>>> import numpy as np
>>> np.set_printoptions(precision=2, suppress=True, linewidth=140, legacy="1.25")
>>> rd = lambda a: np.round(a, 2) + 0
>>> mat = np.array([[0, 3, -3], [1, 3, 2], [-3, 3, -1]])
>>> rng = np.random.default_rng(34388)
>>> z = rng.permutation(3)
>>> z
array([0, 1, 2])
>>> out = mat[z][:, z]
>>> rd(np.sort(np.abs(np.linalg.eigvals(out))))
array([2.64, 4.08, 4.73])
>>> np.trace(out)
2
>>> out
array([[ 0,  3, -3],
       [ 1,  3,  2],
       [-3,  3, -1]])
>>> proj = np.triu(np.array([[-3, -2, -1], [-1, -2, 0], [-1, 1, -2]]), 1) + np.eye(3)
>>> out = proj @ mat @ np.linalg.inv(proj)
>>> rd(np.poly(out))
array([  1.,  -2., -21.,  51.])
>>> out
array([[ 1., -4., -5.],
       [ 1.,  5.,  3.],
       [-3., -3., -4.]])
>>> data = np.loadtxt("block16.csv", delimiter=",")
>>> rd(data)
array([[-0.58, -0.6 ,  0.04, -0.55],
       [ 0.49, -0.01, -0.68, -0.55],
       [-0.62,  0.69, -0.34, -0.14],
       [-0.22, -0.39, -0.65,  0.61]])
>>> # orthonormal columns
>>> x = np.array([2, 2, 2, 2])
>>> rhs = data @ x
>>> rd(rhs)
array([-3.37, -1.51, -0.82, -1.29])
>>> rd(np.linalg.solve(data, rhs + data[:, 0]))
array([3., 2., 2., 2.])
>>> Q, V = np.linalg.qr(data[:, :3])[0], np.linalg.qr(data[:, 3:])[0]
>>> s = np.linalg.svd(Q.T @ V, compute_uv=False)
>>> rd(np.degrees(np.arccos(s.clip(0, 1))))
array([90.])
>>> (s > 0.9).sum()
0
>>> A = np.loadtxt("test13.csv", delimiter=",")
>>> A
array([[-0.2, -0.1,  1. ,  0.7, -0.7, -0.1,  0.7,  0.5,  0.5],
       [-1.7, -0.7,  0.3,  0.1, -0.1, -1.6, -0.6, -0.3, -0.7],
       [-0.5,  0.3,  1.7, -0.7,  0.6,  0.6, -1.1, -1. ,  0.8],
       [-0.1, -0.3, -0.1, -1.6,  0.2,  0. ,  0.3,  2.1,  0.5],
       [-1.2, -0.6, -0.3, -0.6,  0. , -0.1,  0.2,  0.8,  1. ],
       [-0.9,  1.4,  0.2,  1. ,  1. ,  0. , -0.6,  0.3,  1.8],
       [ 0.2, -0.2,  0.7,  1.7,  0.4,  0.1, -0.6,  0.7,  0.4],
       [-1.5, -0.6,  0.1,  0.3,  0.1,  0.5,  1.1, -1.4, -0.5],
       [-1.3, -0.4, -1.6, -0.6, -0.7, -0.4,  0.2,  0.1, -0.4],
       [ 0.2,  0.6,  0.6,  0.7, -0.9,  1.1, -0.5, -1. , -0.6],
       [ 0.7,  0.3,  0.2,  0. ,  0. , -1.3,  0.7, -0.5, -0.2],
       [ 2.1, -1.8,  1.7,  0.9, -0.5, -0.3, -0.5, -1.5, -0.6],
       [-0.6,  0.9,  1.5,  0.7,  0.4, -0.4,  0.4, -0.9, -0.9],
       [-0.4, -0.2,  0. , -1.1, -1. ,  1.7,  0.6,  0. , -0.7],
       [-0.7, -0.9, -0.5, -0.7,  1.4, -0.3, -0.6,  0.4, -1.8],
       [ 1.7,  0.4, -0.5, -1.5, -0.4, -1.4,  0.4, -0.7, -0.3],
       [-0.2,  0.1, -0.5,  0.2, -1.2, -0.3, -1.5, -0.8, -0.7],
       [ 7. , -2.5, -0.5,  2. , 11. ,  2. , -1. ,  5. ,  4.5],
       [-0.7,  1.8,  0.9,  1.2,  0. , -1.1, -1. , -1.1, -1.1],
       [ 2. ,  0. ,  0.4, -0.1, -1. , -0.4, -0.5,  0.8,  0.8],
       [ 0.3,  0.8, -0.2, -0.3,  0.1,  0. , -1.7, -0.2,  1.3],
       [ 1.1,  0.2,  0.4,  0.6,  1. ,  1.5, -0.3, -0.3,  0.6],
       [-0.3,  0.2,  0. ,  0.6, -0.2, -0.3,  0.2, -2. ,  0.4],
       [ 1.6, -0.6,  0.2,  0.3,  0.5,  0.9, -1.7, -0.6, -2. ],
       [ 0.1, -2.2, -0.4,  0.8, -1.4, -0.7, -0.6,  0. , -0.2],
       [-0.6,  0.2,  1.1,  0.3, -1.4,  0.9, -0.9, -1. , -0.2]])
>>> # row 17 dominates
>>> w1 = np.array([[-2, -1, 0, -3, 1],
...     [0, -2, -1, 0, 0],
...     [1, 0, -2, 2, 0],
...     [0, 3, -3, 0, 2],
...     [0, 2, -1, -2, 2],
...     [-3, 0, -2, 2, -2],
...     [1, 3, 1, -2, -3],
...     [1, -2, -2, 1, -3],
...     [2, 3, 2, -3, 0]])
>>> b = np.array([1, -1, -1, 2, 1])
>>> act = np.maximum(A @ w1 + b, 0)
>>> (act > 0).astype(int)
array([[1, 1, 0, 1, 0],
       [1, 0, 1, 1, 1],
       [1, 0, 0, 1, 1],
       [1, 0, 1, 1, 0],
       [1, 1, 1, 1, 0],
       [1, 1, 0, 0, 1],
       [1, 1, 0, 1, 1],
       [1, 1, 1, 1, 1],
       [1, 0, 1, 1, 0],
       [0, 0, 0, 1, 1],
       [1, 1, 1, 0, 1],
       [0, 1, 0, 1, 1],
       [1, 1, 0, 1, 1],
       [0, 0, 0, 1, 0],
       [0, 0, 0, 1, 1],
       [1, 0, 1, 0, 1],
       [0, 0, 0, 1, 1],
       [0, 1, 0, 0, 1],
       [1, 0, 0, 1, 1],
       [1, 0, 0, 0, 1],
       [1, 0, 1, 0, 1],
       [0, 1, 0, 0, 1],
       [1, 1, 1, 0, 1],
       [0, 0, 0, 1, 1],
       [1, 1, 1, 1, 1],
       [0, 0, 0, 1, 1]])
>>> np.linalg.matrix_rank(act)
5
>>> rd((act > 0).mean(axis=0))
array([0.65, 0.46, 0.38, 0.69, 0.81])
>>> cent = np.array([[0, 3], [0, -2], [-2, 2], [0, 1], [3, -1]])
>>> w1 @ cent
array([[  3,  -8],
       [  2,   2],
       [  4,   1],
       [ 12, -14],
       [  8, -10],
       [ -2,  -9],
       [-11,   0],
       [ -5,   7],
       [ -4,   1]])
>>> (act @ cent).round(6).argmax(axis=1)
array([1, 1, 0, 1, 1, 0, 0, 0, 1, 0, 1, 0, 0, 1, 0, 1, 0, 0, 0, 0, 0, 0, 0, 0, 1, 1])
